$ python3 -q
>>> import numpy as np
>>> np.set_printoptions(precision=2, suppress=True, linewidth=100, legacy="1.25")
>>> W0 = np.loadtxt("block13.csv", delimiter=",")
>>> W0
array([[-0.52,  0.3 , -0.1 ,  2.1 ],
       [-2.49, -0.6 , -0.5 , -0.5 ],
       [-4.52, -1.1 , -0.9 , -1.8 ],
       [-2.99, -1.  , -0.6 ,  1.3 ],
       [ 8.01, -0.7 ,  1.6 ,  0.4 ],
       [-9.49, -0.1 , -1.9 , -0.5 ],
       [ 1.98, -2.3 ,  0.4 ,  0.2 ],
       [ 1.  , -0.3 ,  0.2 ,  0.  ],
       [ 5.5 ,  0.2 ,  1.1 ,  1.2 ],
       [ 0.5 , -0.9 ,  0.1 , -0.6 ],
       [ 0.04, -0.9 ,  0.  ,  0.6 ],
       [-1.54,  0.7 , -0.3 ,  1.5 ]])
>>> # column 0 is much longer than the rest
>>> Xc = W0 - W0.mean(axis=0)
>>> V = np.linalg.svd(Xc)[2][:3]
>>> other = Xc - Xc @ V.T @ V
>>> np.round(other.std(axis=0), 2) + 0
array([0., 0., 0., 0.])
>>> np.linalg.norm(other, axis=1).round(6).argmax()
10
>>> np.diag(V.T @ V)
array([0.96, 1.  , 0.04, 1.  ])
>>> np.round(np.cov(Xc @ V.T, rowvar=False), 2) + 0
array([[21.53,  0.  ,  0.  ],
       [ 0.  ,  1.32,  0.  ],
       [ 0.  ,  0.  ,  0.37]])
>>> (Xc @ V.T).std(axis=0)
array([4.44, 1.1 , 0.58])
>>> np.round(np.linalg.norm(other) / np.linalg.norm(Xc), 2)
0.0
>>> C = W0[[4, 7]].astype(float)
>>> for _ in range(5):
...     z = np.linalg.norm(W0[:, None] - C, axis=-1).argmin(axis=1)
...     C = np.array([W0[z == j].mean(axis=0) for j in range(2)])
... 
>>> z
array([1, 1, 1, 1, 0, 1, 1, 1, 0, 1, 1, 1])
>>> np.abs(C[1] - C[0]).argmax()
0
>>> C[1] - C[0]
array([-8.56, -0.37, -1.71, -0.57])
>>> other = W0 / np.linalg.norm(W0, axis=1, keepdims=True)
>>> C2 = other @ other.T
>>> np.argwhere(np.triu(np.abs(C2) > 0.95, 1))
array([[1, 2],
       [1, 5],
       [1, 8],
       [2, 8],
       [4, 5],
       [4, 7],
       [4, 8],
       [5, 7],
       [5, 8]])
>>> np.linalg.norm(other, axis=1)
array([1., 1., 1., 1., 1., 1., 1., 1., 1., 1., 1., 1.])
>>> round(np.degrees(np.arccos(np.clip(C2[5, 7], -1, 1))), 2)
162.77
>>> C2 = np.cov(W0, rowvar=False)
>>> np.polyfit(W0[:, 1], W0[:, 0], 1)
array([-0.46, -0.63])
>>> np.round(np.linalg.eigvalsh(C2)[::-1], 2) + 0
array([21.53,  1.32,  0.37,  0.  ])
>>> np.argwhere(np.triu(np.abs(np.corrcoef(W0.T)) > 0.8, 1))
array([[0, 2]])
>>> np.corrcoef(W0.T)
array([[ 1.  , -0.08,  1.  ,  0.33],
       [-0.08,  1.  , -0.08,  0.46],
       [ 1.  , -0.08,  1.  ,  0.33],
       [ 0.33,  0.46,  0.33,  1.  ]])
>>> C2.shape
(4, 4)
>>> np.round(np.corrcoef(W0[:, 1], W0[:, 0])[0, 1], 2)
-0.08
>>> np.median(W0, axis=0)
array([-0.24, -0.65, -0.05,  0.3 ])
